$ python3 -q
>>> import numpy as np
>>> np.set_printoptions(precision=2, suppress=True, linewidth=120)
>>> def rnd(a):
...     return np.round(a, 2) + 0
... 
>>> J = np.load("arr.npy")
>>> J
array([[ -4,   8, -12,  24],
       [ -2,   5,  -6,  15],
       [ 12, -24,  -4,   8],
       [  6, -15,  -2,   5]])
>>> U, s, vt = np.linalg.svd(J)
>>> rnd(s)
array([32.99, 32.99,  1.21,  1.21])
>>> Y = U[:, :2] @ np.diag(s[:2]) @ vt[:2]
>>> np.linalg.matrix_rank(J, rtol=0.05)
np.int64(2)
>>> rnd(Y)
array([[ -3.82,   8.08, -11.46,  24.25],
       [ -2.3 ,   4.86,  -6.89,  14.58],
       [ 11.46, -24.25,  -3.82,   8.08],
       [  6.89, -14.58,  -2.3 ,   4.86]])
>>> rnd(np.linalg.norm(J - Y, 2)), rnd(s[2])
(np.float64(1.21), np.float64(1.21))
>>> np.linalg.matrix_rank(Y)
np.int64(2)
>>> rnd(np.trace(np.linalg.pinv(Y) @ Y))
np.float64(2.0)
>>> np.allclose(Y[:-1].T @ np.linalg.lstsq(Y[:-1].T, Y[-1])[0], Y[-1])
True
>>> rnd(Y @ np.linalg.pinv(Y) @ Y)
array([[ -3.82,   8.08, -11.46,  24.25],
       [ -2.3 ,   4.86,  -6.89,  14.58],
       [ 11.46, -24.25,  -3.82,   8.08],
       [  6.89, -14.58,  -2.3 ,   4.86]])
>>> np.unique(Y.round(6), axis=0).shape
(4, 4)
>>> U, s, vt = np.linalg.svd(J, full_matrices=False)
>>> rnd(s / s[0])
array([1.  , 1.  , 0.04, 0.04])
>>> rnd(U.T @ U)
array([[1., 0., 0., 0.],
       [0., 1., 0., 0.],
       [0., 0., 1., 0.],
       [0., 0., 0., 1.]])
>>> hat = np.triu(np.array([[2, 0, 2, 1], [0, 1, 3, 3], [1, 2, 1, 1], [0, 0, 3, 3]]), 1) + np.eye(4)
>>> Y = hat @ J @ np.linalg.inv(hat)
>>> rnd(np.linalg.det(Y))
np.float64(1600.0)
>>> hat @ J - J @ hat
array([[  30.,  -63.,  -26.,   13.],
       [  54., -117.,  -29.,   32.],
       [   6.,  -15.,   46.,   69.],
       [   0.,    0.,   33.,   41.]])
>>> np.trace(Y), np.trace(J)
(np.float64(2.0), np.int64(2))
>>> Y
array([[  26.,  -55.,   91.,   93.],
       [  52., -112.,  208.,  130.],
       [  18.,  -39.,   75.,   37.],
       [   6.,  -15.,   31.,   13.]])
>>> J @ J
array([[  0, -64,   0,  48],
       [ 16, -72, -12,  54],
       [  0, -48,   0, -64],
       [ 12, -54,  16, -72]])
>>> np.allclose(J, J.T)
False
>>> rnd(np.abs(np.linalg.eigvals(J)).max())
np.float64(8.1)
>>> np.allclose(J @ J.T, J.T @ J)
False
>>> rnd(np.linalg.det(J))
np.float64(1600.0)
>>> (J - J.T) / 2
array([[  0.,   5., -12.,   9.],
       [ -5.,   0.,   9.,  15.],
       [ 12.,  -9.,   0.,   5.],
       [ -9., -15.,  -5.,   0.]])
>>> rnd(np.sort(np.abs(np.linalg.eigvals(J))))
array([4.94, 4.94, 8.1 , 8.1 ])
>>> K = np.loadtxt("test5.csv", delimiter=",")
>>> K
array([[-1. ,  1.1,  1.4,  0.5,  0.9,  0.6],
       [ 0.5,  1.3, -1.7, -0.5,  0. ,  0.3],
       [-0.5,  0.2,  0.2,  2.3,  1.3, -1.1],
       [ 1. , -1.1, -0.8, -0.8,  0.2,  1.6],
       [-0.5,  0.3, -1.7,  2.3, -0.9, -0.6],
       [ 0. , -0.6,  0.9, -0.5,  0.5,  1.3],
       [-0.3, -0.7,  1.6, -1.2,  0.7,  0. ],
       [ 1.2,  0.9, -0.2, -1.4, -0.2,  0.9],
       [ 1.8, -2.1,  1.5,  3.6,  3.9,  2.1],
       [-0.1,  0.2,  0.5,  0.6,  0.6, -1.4],
       [ 0.1, -0.5,  0.7,  0.1,  0.3, -1.4],
       [-0.2,  0.8, -0.2, -0.2, -0.6,  0.4],
       [ 0.1, -2.3, -0.6,  0.7,  0.4, -0.1],
       [ 1.2,  0. ,  1.2,  1.4,  0.8,  1.3],
       [ 1.4, -1.8,  0.6,  1.5, -0.8, -0.4],
       [ 0.2, -2.1,  1.2,  2.4, -0.8,  0.5],
       [ 1.3,  1.8, -0.1,  0.8,  0.2,  1.1],
       [ 1.3,  0.6,  0.5,  0.4, -0.8,  0.1],
       [-0.5, -0.6,  0.3,  0.5,  0.1,  0.2],
       [-1.4,  1.2,  0.9, -1. ,  0.9,  0.7],
       [-0.3,  2. , -2.3, -0.1, -1. ,  0.7],
       [ 1.6,  0.9,  0.4, -1.5, -0.4, -0.4],
       [ 0. ,  1.8,  1.3, -1. ,  3.1,  0.7],
       [-1. , -1.4,  0.2, -1. ,  0.3,  0.8],
       [ 0.3, -0.2,  0.6, -0.5, -1.2,  0.1],
       [-0.2, -1.2, -0.1,  2.7, -0.7, -1.2],
       [ 1.4,  0.2, -1.4,  1.3,  0.6,  0.3],
       [-0.3,  0.7,  0.3,  1. ,  0.8,  0.5],
       [-1.9,  0.5, -0.4, -0.4,  0.3,  0.6],
       [-0.1, -0.5, -0.1, -1.2,  0.5,  0.3],
       [-0.1,  0.6,  0.1,  0.6,  0.6,  1.3],
       [ 1.7, -0.2,  0.1, -1.2,  0.7,  0.3],
       [ 1.9, -0.9,  0.2,  0.3,  1.1,  0.9],
       [-0.6, -0.8,  0. ,  0.4, -0.3, -1.6],
       [ 1.7, -0.1, -1.4,  0.1,  0.8,  1.3],
       [-0.8,  0.2,  1. ,  1.1,  1.2,  0.2],
       [-1. ,  0.3, -1. , -1.2, -0.1,  1.3],
       [ 0. , -1.2,  1.7,  1. , -0.7, -2.1]])
>>> vec = np.array([-1, -5, -9, 2, -3, 4])
>>> target = K @ vec
>>> rnd(np.linalg.pinv(K) @ K)
array([[1., 0., 0., 0., 0., 0.],
       [0., 1., 0., 0., 0., 0.],
       [0., 0., 1., 0., 0., 0.],
       [0., 0., 0., 1., 0., 0.],
       [0., 0., 0., 0., 1., 0.],
       [0., 0., 0., 0., 0., 1.]])
>>> rng = np.random.default_rng(42501)
>>> target = target + 0.05 * rng.normal(size=38)
>>> rnd(target)
array([-16.37,   8.49,  -5.97,  15.88,  19.24,  -2.37, -14.99,  -2.51,  -0.84, -11.59, -10.25,   0.92,  16.56,  -6.45,
         6.03,   8.77,  -4.02,  -5.2 ,   2.27, -14.61,  16.54, -13.11, -29.22,   6.5 ,  -1.75,   9.77,  12.23,  -4.28,
         3.74,   0.81,   0.82,  -4.88,   1.76,  -0.04,  14.3 ,  -9.82,  11.63, -13.61])
>>> b, *_ = np.linalg.lstsq(K, target)
>>> [round(float(np.linalg.norm(np.linalg.solve(K.T @ K + lam * np.eye(6), K.T @ target))), 2) for lam in (0, 1, 10, 100)]
[11.66, 11.28, 8.78, 2.9]
>>> rnd(K.T @ (target - K @ b))
array([0., 0., 0., 0., 0., 0.])
>>> rnd(np.linalg.norm(target - K @ b))
np.float64(0.24)
>>> rnd(b)
array([-1.01, -5.01, -8.99,  2.  , -2.99,  4.  ])
>>> labels = K[:, 3] > np.median(K[:, 3])
>>> u = K[labels].mean(axis=0) - K[~labels].mean(axis=0)
>>> np.argsort(-np.abs(u).round(6), kind="stable")
array([3, 5, 1, 2, 4, 0])
>>> ((K - K.mean(axis=0)) @ u > 0).astype(int)
array([1, 0, 1, 0, 1, 0, 0, 0, 1, 1, 1, 0, 1, 1, 1, 1, 0, 1, 1, 0, 0, 0, 0, 0, 0, 1, 1, 1, 0, 0, 0, 0, 1, 1, 0, 1, 0,
       1])
>>> C = K[[15, 4]].astype(float)
>>> for _ in range(6):
...     labels = np.linalg.norm(K[:, None] - C, axis=-1).argmin(axis=1)
...     C = np.array([K[labels == j].mean(axis=0) for j in range(2)])
... 
>>> labels
array([1, 1, 0, 1, 0, 1, 1, 1, 0, 0, 0, 1, 0, 0, 0, 0, 1, 1, 0, 1, 1, 1, 1, 1, 1, 0, 1, 1, 1, 1, 1, 1, 0, 0, 1, 0, 1,
       0])
>>> rnd(C)
array([[ 0.23, -0.84,  0.45,  1.39,  0.37, -0.31],
       [ 0.19,  0.43, -0.06, -0.39,  0.3 ,  0.64]])
>>> Xs = K - K.mean(axis=0)
>>> V = np.linalg.svd(Xs)[2][:5]
>>> Y = Xs - Xs @ V.T @ V
>>> rnd(Y.std(axis=0))
array([0.03, 0.1 , 0.29, 0.12, 0.36, 0.33])
>>> np.linalg.norm(Y, axis=1).round(6).argmax()
np.int64(15)
>>> rnd(np.linalg.norm(Y) / np.linalg.norm(Xs))
np.float64(0.23)
>>> rnd(np.cov(Xs @ V.T, rowvar=False))
array([[2.15, 0.  , 0.  , 0.  , 0.  ],
       [0.  , 1.5 , 0.  , 0.  , 0.  ],
       [0.  , 0.  , 1.12, 0.  , 0.  ],
       [0.  , 0.  , 0.  , 0.95, 0.  ],
       [0.  , 0.  , 0.  , 0.  , 0.62]])
>>> M = np.load("dump.npy")
>>> M
array([[0, 0, 0, 1, 0],
       [0, 0, 1, 0, 0],
       [0, 1, 0, 0, 0],
       [1, 0, 0, 0, 0],
       [0, 0, 0, 0, 0]])
>>> U, s, vt = np.linalg.svd(M)
>>> s
array([1., 1., 1., 1., 0.])
>>> Y = U[:, :4] @ np.diag(s[:4]) @ vt[:4]
>>> np.linalg.matrix_rank(Y)
np.int64(4)
>>> np.linalg.matrix_rank(M, rtol=0.05)
np.int64(4)
>>> Y
array([[0., 0., 0., 1., 0.],
       [0., 0., 1., 0., 0.],
       [0., 1., 0., 0., 0.],
       [1., 0., 0., 0., 0.],
       [0., 0., 0., 0., 0.]])
>>> rnd(np.linalg.norm(M - Y, 2)), s[4]
(np.float64(0.0), np.float64(0.0))
>>> M[:, 2] @ M[:, 3]
np.int64(0)
>>> rnd(np.linalg.norm(M, axis=0))
array([1., 1., 1., 1., 0.])
>>> M @ M.T
array([[1, 0, 0, 0, 0],
       [0, 1, 0, 0, 0],
       [0, 0, 1, 0, 0],
       [0, 0, 0, 1, 0],
       [0, 0, 0, 0, 0]])
>>> arr = np.loadtxt("mat.csv", delimiter=",")
>>> arr
array([[ 0.1 ,  0.5 ,  0.7 ,  0.3 , -0.8 ,  0.3 , -0.4 ,  0.1 ,  0.9 ,  0.9 ,  0.9 , -0.7 , -0.8 ],
       [ 0.4 ,  1.6 , -0.4 , -1.1 ,  2.1 , -1.8 ,  0.  ,  0.3 ,  0.4 ,  0.7 , -0.7 ,  1.4 ,  0.2 ],
       [-0.57, -0.16,  1.81, -0.31,  0.6 ,  0.89, -0.59,  0.71,  0.16,  0.15,  0.33, -0.78,  1.86],
       [ 0.1 ,  0.8 , -0.4 , -0.9 ,  1.7 ,  0.5 ,  0.3 , -1.3 ,  1.3 ,  2.9 ,  0.8 , -2.2 , -0.3 ],
       [-0.4 ,  1.8 ,  1.  ,  1.  , -0.3 ,  0.7 , -0.6 , -1.4 ,  0.  , -1.5 ,  0.5 , -0.8 ,  2.  ],
       [-1.1 ,  0.2 , -1.3 ,  0.6 ,  0.9 ,  0.4 , -0.5 ,  0.2 ,  0.9 , -0.3 , -0.7 ,  1.6 ,  1.  ],
       [-0.5 , -0.4 ,  1.9 , -0.2 ,  0.6 ,  0.9 , -0.6 ,  0.9 ,  0.3 ,  0.1 ,  0.3 , -0.7 ,  1.9 ],
       [-1.5 ,  0.  ,  0.9 , -0.4 ,  0.1 ,  0.9 , -0.5 , -1.  , -1.1 , -0.1 , -0.7 ,  0.3 ,  0.2 ],
       [-1.3 ,  1.9 , -1.7 ,  1.4 , -1.3 ,  0.6 , -0.4 ,  2.1 , -1.4 ,  0.8 , -1.5 ,  0.3 ,  0.  ],
       [-0.3 , -0.1 ,  0.3 ,  0.4 , -0.9 , -2.1 , -0.1 ,  0.  , -0.9 ,  0.5 ,  1.8 ,  0.  , -1.6 ],
       [-0.2 ,  1.6 , -0.8 , -0.9 ,  0.7 , -0.4 ,  0.4 , -0.5 ,  0.7 , -1.  ,  0.2 , -1.1 ,  0.8 ]])
>>> np.linalg.matrix_rank(arr, rtol=0.1)
np.int64(10)
>>> np.linalg.cond(arr) > 100
np.False_
>>> np.argsort(-np.linalg.norm(arr, axis=0).round(6), kind="stable")[:3]
array([12,  2,  9])
>>> W0 = np.loadtxt("sample14.csv", delimiter=",")
>>> W0
array([[0., 0., 1., 1., 1., 0., 0., 0., 0.],
       [0., 0., 0., 1., 0., 0., 0., 0., 0.],
       [1., 0., 0., 1., 1., 0., 1., 0., 1.],
       [1., 1., 1., 0., 1., 0., 0., 0., 0.],
       [1., 0., 1., 1., 0., 0., 1., 1., 1.],
       [0., 0., 0., 0., 0., 0., 1., 0., 1.],
       [0., 0., 1., 0., 1., 1., 0., 0., 0.],
       [0., 0., 0., 0., 1., 0., 0., 0., 0.],
       [0., 0., 1., 0., 1., 1., 0., 0., 0.]])
>>> # rows and columns are dependent
>>> vec = np.array([-2, 1, -2, 0, 1, 0, -3, 1, -3])
>>> h1 = np.maximum(W0 @ vec, 0)
>>> h1
array([0., 0., 0., 0., 0., 0., 0., 1., 0.])
>>> np.maximum(W0 @ vec, 0) - np.maximum(-W0 @ vec, 0)
array([-1.,  0., -7., -2., -9., -6., -1.,  1., -1.])
>>> w, V = np.linalg.eigh(W0)
>>> vec = np.array([2, 2, 0, 3, 1, 0, 2, 0, 1])
>>> np.abs(W0).sum(axis=1).max(), rnd(np.abs(w).max())
(np.float64(6.0), np.float64(3.83))
>>> (np.sign(V[:, -1].round(6)) == np.sign(V[0, -1].round(6))).astype(int)
array([1, 1, 1, 1, 1, 1, 1, 1, 1])
>>> labels = rng.permutation(9)
>>> labels
array([7, 0, 4, 5, 8, 1, 3, 6, 2])
>>> Y = W0[labels][:, labels]
>>> np.diag(Y)
array([0., 0., 0., 0., 0., 0., 0., 0., 0.])
>>> rnd(np.linalg.det(Y)), rnd(np.linalg.det(W0[labels]))
(np.float64(0.0), np.float64(0.0))
>>> rnd(np.sort(np.abs(np.linalg.eigvals(Y))))
array([0.  , 0.22, 0.54, 0.62, 1.37, 1.41, 1.41, 2.6 , 3.83])
>>> Y
array([[0., 0., 1., 0., 0., 0., 0., 0., 0.],
       [0., 0., 1., 0., 0., 0., 1., 0., 1.],
       [1., 1., 0., 0., 1., 0., 1., 1., 1.],
       [0., 0., 0., 0., 1., 0., 0., 1., 0.],
       [0., 0., 1., 1., 0., 0., 0., 0., 1.],
       [0., 0., 0., 0., 0., 0., 1., 0., 0.],
       [0., 1., 1., 0., 0., 1., 0., 0., 1.],
       [0., 0., 1., 1., 0., 0., 0., 0., 1.],
       [0., 1., 1., 0., 1., 0., 1., 1., 0.]])
>>> F = np.eye(14, dtype=int)[rng.permutation(14)]
>>> F
array([[0, 0, 0, 0, 0, 0, 0, 0, 1, 0, 0, 0, 0, 0],
       [0, 0, 0, 0, 0, 0, 0, 0, 0, 0, 0, 0, 1, 0],
       [0, 0, 0, 0, 0, 0, 0, 0, 0, 0, 0, 1, 0, 0],
       [0, 0, 0, 0, 0, 0, 0, 1, 0, 0, 0, 0, 0, 0],
       [0, 0, 0, 0, 0, 0, 0, 0, 0, 0, 0, 0, 0, 1],
       [0, 0, 0, 0, 1, 0, 0, 0, 0, 0, 0, 0, 0, 0],
       [0, 0, 0, 0, 0, 0, 0, 0, 0, 1, 0, 0, 0, 0],
       [0, 0, 1, 0, 0, 0, 0, 0, 0, 0, 0, 0, 0, 0],
       [0, 1, 0, 0, 0, 0, 0, 0, 0, 0, 0, 0, 0, 0],
       [0, 0, 0, 0, 0, 0, 0, 0, 0, 0, 1, 0, 0, 0],
       [0, 0, 0, 1, 0, 0, 0, 0, 0, 0, 0, 0, 0, 0],
       [1, 0, 0, 0, 0, 0, 0, 0, 0, 0, 0, 0, 0, 0],
       [0, 0, 0, 0, 0, 1, 0, 0, 0, 0, 0, 0, 0, 0],
       [0, 0, 0, 0, 0, 0, 1, 0, 0, 0, 0, 0, 0, 0]])
>>> F.sum(axis=1)
array([1, 1, 1, 1, 1, 1, 1, 1, 1, 1, 1, 1, 1, 1])
>>> np.abs(F).max()
np.int64(1)
>>> np.linalg.matrix_rank(F)
np.int64(14)
